% ipython --no-banner

In [1]: import numpy as np

In [2]: import numpy.linalg as la

In [3]: np.set_printoptions(suppress=True, linewidth=160)

In [4]: J = np.loadtxt("a.csv", delimiter=",")

In [5]: J
Out[5]: 
array([[ 0.603, -0.636, -0.209,  0.865,  0.564, -0.67 , -0.798, -0.597, -1.116],
       [ 0.133, -0.23 , -0.13 ,  0.145, -0.068, -0.257, -0.138,  0.013, -0.091],
       [ 2.675, -2.621, -2.637,  5.301,  2.778, -5.048, -5.245, -2.608, -5.269],
       [ 0.073, -0.136, -0.108,  0.009,  0.053, -0.281, -0.318, -0.021, -0.19 ],
       [-0.952,  0.97 ,  0.95 , -1.995, -0.959,  1.803,  2.035,  1.093,  1.891],
       [-0.436,  0.134,  0.426, -0.89 , -0.392,  0.695,  0.708,  0.317,  0.746],
       [-1.222,  1.363,  1.289, -2.462, -1.142,  2.6  ,  2.434,  1.294,  2.464],
       [ 0.384, -0.532, -0.619,  1.116,  0.47 , -0.897, -0.989, -0.335, -0.962],
       [-0.33 ,  0.202,  0.16 , -0.316, -0.051,  0.442,  0.369,  0.252,  0.209],
       [ 0.849, -0.659, -0.827,  1.709,  0.86 , -1.68 , -1.498, -0.859, -1.722],
       [ 0.25 , -0.139, -0.06 ,  0.253,  0.168, -0.083, -0.234, -0.085, -0.22 ],
       [ 1.915, -1.967, -1.869,  3.945,  1.975, -3.755, -3.791, -1.909, -3.901],
       [ 0.79 , -0.858, -0.937,  1.727,  0.887, -1.843, -1.849, -0.914, -1.875],
       [-0.368,  0.303,  0.067, -0.332, -0.086,  0.461,  0.241,  0.126,  0.74 ],
       [ 0.471, -0.285, -0.386,  0.509,  0.304, -0.633, -0.693, -0.288, -0.577],
       [ 0.484, -0.433, -0.508,  1.1  ,  0.324, -0.987, -1.014, -0.702, -1.079],
       [-1.109,  1.085,  1.022, -2.232, -0.966,  1.952,  1.849,  0.923,  2.021]])

In [6]: rng = np.random.default_rng(6367)

In [7]: out = J + rng.integers(-2, 3, (17, 1)) @ rng.integers(-2, 3, (1, 9))

In [8]: out.round(3)
Out[8]: 
array([[-1.397, -1.636, -2.209, -1.135, -0.436, -0.67 ,  1.202, -0.597, -2.116],
       [-1.867, -1.23 , -2.13 , -1.855, -1.068, -0.257,  1.862,  0.013, -1.091],
       [ 2.675, -2.621, -2.637,  5.301,  2.778, -5.048, -5.245, -2.608, -5.269],
       [ 0.073, -0.136, -0.108,  0.009,  0.053, -0.281, -0.318, -0.021, -0.19 ],
       [-0.952,  0.97 ,  0.95 , -1.995, -0.959,  1.803,  2.035,  1.093,  1.891],
       [-2.436, -0.866, -1.574, -2.89 , -1.392,  0.695,  2.708,  0.317, -0.254],
       [ 2.778,  3.363,  5.289,  1.538,  0.858,  2.6  , -1.566,  1.294,  4.464],
       [-3.616, -2.532, -4.619, -2.884, -1.53 , -0.897,  3.011, -0.335, -2.962],
       [ 1.67 ,  1.202,  2.16 ,  1.684,  0.949,  0.442, -1.631,  0.252,  1.209],
       [ 0.849, -0.659, -0.827,  1.709,  0.86 , -1.68 , -1.498, -0.859, -1.722],
       [ 0.25 , -0.139, -0.06 ,  0.253,  0.168, -0.083, -0.234, -0.085, -0.22 ],
       [ 5.915,  0.033,  2.131,  7.945,  3.975, -3.755, -7.791, -1.909, -1.901],
       [ 4.79 ,  1.142,  3.063,  5.727,  2.887, -1.843, -5.849, -0.914,  0.125],
       [ 3.632,  2.303,  4.067,  3.668,  1.914,  0.461, -3.759,  0.126,  2.74 ],
       [-3.529, -2.285, -4.386, -3.491, -1.696, -0.633,  3.307, -0.288, -2.577],
       [ 2.484,  0.567,  1.492,  3.1  ,  1.324, -0.987, -3.014, -0.702, -0.079],
       [ 0.891,  2.085,  3.022, -0.232,  0.034,  1.952, -0.151,  0.923,  3.021]])

In [9]: np.abs(out - J).sum(axis=1)
Out[9]: array([11., 11.,  0.,  0.,  0., 11., 22., 22., 11.,  0.,  0., 22., 22., 22., 22., 11., 11.])

In [10]: round(np.log10(la.cond(J)))
Out[10]: 2

In [11]: np.round(np.abs(la.svd(J)[2][-1]), 3)
Out[11]: array([0.074, 0.137, 0.794, 0.253, 0.079, 0.25 , 0.332, 0.29 , 0.139])

In [12]: np.argsort(-la.norm(J, axis=0).round(6), kind="stable")[:3]
Out[12]: array([3, 8, 6])

In [13]: round(la.norm(J, 2) / la.norm(J), 3)
Out[13]: np.float64(0.998)

In [14]: la.cond(J) > 100
Out[14]: np.True_

In [15]: [round(float(x), 3) for x in la.svd(J, compute_uv=False)[:3]]
Out[15]: [18.694, 0.642, 0.527]

In [16]: la.matrix_rank(J, rtol=0.1)
Out[16]: np.int64(1)

In [17]: Q, R = la.qr(J)

In [18]: np.round(np.abs(np.diag(R)), 3)
Out[18]: array([4.157, 0.512, 0.584, 0.497, 0.406, 0.389, 0.332, 0.266, 0.361])

In [19]: round(abs(R[0, 0]), 3), round(float(la.norm(J[:, 0])), 3)
Out[19]: (np.float64(4.157), 4.157)

In [20]: np.allclose(R.T @ R, J.T @ J)
Out[20]: True

In [21]: round(float(np.trace(Q @ Q.T)), 3)
Out[21]: 9.0

In [22]: W0 = np.load("block12.npy")

In [23]: W0.round(3)
Out[23]: 
array([[ 0.099, -0.033, -0.165,  0.033,  0.099,  0.033, -0.033, -0.033, -0.165,  0.099, -0.099],
       [-0.033,  0.011,  0.055, -0.011, -0.033, -0.011,  0.011,  0.011,  0.055, -0.033,  0.033],
       [-0.165,  0.055,  0.275, -0.055, -0.165, -0.055,  0.055,  0.055,  0.275, -0.165,  0.165],
       [ 0.033, -0.011, -0.055,  0.011,  0.033,  0.011, -0.011, -0.011, -0.055,  0.033, -0.033],
       [ 0.099, -0.033, -0.165,  0.033,  0.099,  0.033, -0.033, -0.033, -0.165,  0.099, -0.099],
       [ 0.033, -0.011, -0.055,  0.011,  0.033,  0.011, -0.011, -0.011, -0.055,  0.033, -0.033],
       [-0.033,  0.011,  0.055, -0.011, -0.033, -0.011,  0.011,  0.011,  0.055, -0.033,  0.033],
       [-0.033,  0.011,  0.055, -0.011, -0.033, -0.011,  0.011,  0.011,  0.055, -0.033,  0.033],
       [-0.165,  0.055,  0.275, -0.055, -0.165, -0.055,  0.055,  0.055,  0.275, -0.165,  0.165],
       [ 0.099, -0.033, -0.165,  0.033,  0.099,  0.033, -0.033, -0.033, -0.165,  0.099, -0.099],
       [-0.099,  0.033,  0.165, -0.033, -0.099, -0.033,  0.033,  0.033,  0.165, -0.099,  0.099]])

In [24]: # symmetric, so the eigenvalues are real

In [25]: la.cond(W0) > 100
Out[25]: np.True_

In [26]: mat = np.loadtxt("m.csv", delimiter=",")

In [27]: mat
Out[27]: 
array([[0., 0., 1., 0., 1., 0., 0.],
       [0., 0., 0., 0., 0., 0., 0.],
       [1., 0., 0., 1., 0., 0., 1.],
       [0., 0., 1., 0., 0., 1., 1.],
       [1., 0., 0., 0., 0., 1., 0.],
       [0., 0., 0., 1., 1., 0., 0.],
       [0., 0., 1., 1., 0., 0., 0.]])

In [28]: # 2 groups of indices that never mix

In [29]: x = np.array([1, 2, 3, 0, 3, 3, 0, 3, 3, 3, 1])

In [30]: np.round(np.eye(11) - W0, 3)
Out[30]: 
array([[ 0.901,  0.033,  0.165, -0.033, -0.099, -0.033,  0.033,  0.033,  0.165, -0.099,  0.099],
       [ 0.033,  0.989, -0.055,  0.011,  0.033,  0.011, -0.011, -0.011, -0.055,  0.033, -0.033],
       [ 0.165, -0.055,  0.725,  0.055,  0.165,  0.055, -0.055, -0.055, -0.275,  0.165, -0.165],
       [-0.033,  0.011,  0.055,  0.989, -0.033, -0.011,  0.011,  0.011,  0.055, -0.033,  0.033],
       [-0.099,  0.033,  0.165, -0.033,  0.901, -0.033,  0.033,  0.033,  0.165, -0.099,  0.099],
       [-0.033,  0.011,  0.055, -0.011, -0.033,  0.989,  0.011,  0.011,  0.055, -0.033,  0.033],
       [ 0.033, -0.011, -0.055,  0.011,  0.033,  0.011,  0.989, -0.011, -0.055,  0.033, -0.033],
       [ 0.033, -0.011, -0.055,  0.011,  0.033,  0.011, -0.011,  0.989, -0.055,  0.033, -0.033],
       [ 0.165, -0.055, -0.275,  0.055,  0.165,  0.055, -0.055, -0.055,  0.725,  0.165, -0.165],
       [-0.099,  0.033,  0.165, -0.033, -0.099, -0.033,  0.033,  0.033,  0.165,  0.901,  0.099],
       [ 0.099, -0.033, -0.165,  0.033,  0.099,  0.033, -0.033, -0.033, -0.165,  0.099,  0.901]])

In [31]: np.round(W0 @ W0 @ x, 3)
Out[31]: array([-0.462,  0.154,  0.769, -0.154, -0.462, -0.154,  0.154,  0.154,  0.769, -0.462,  0.462])

In [32]: round(float((x - W0 @ x) @ (W0 @ x)), 3)
Out[32]: 0.0
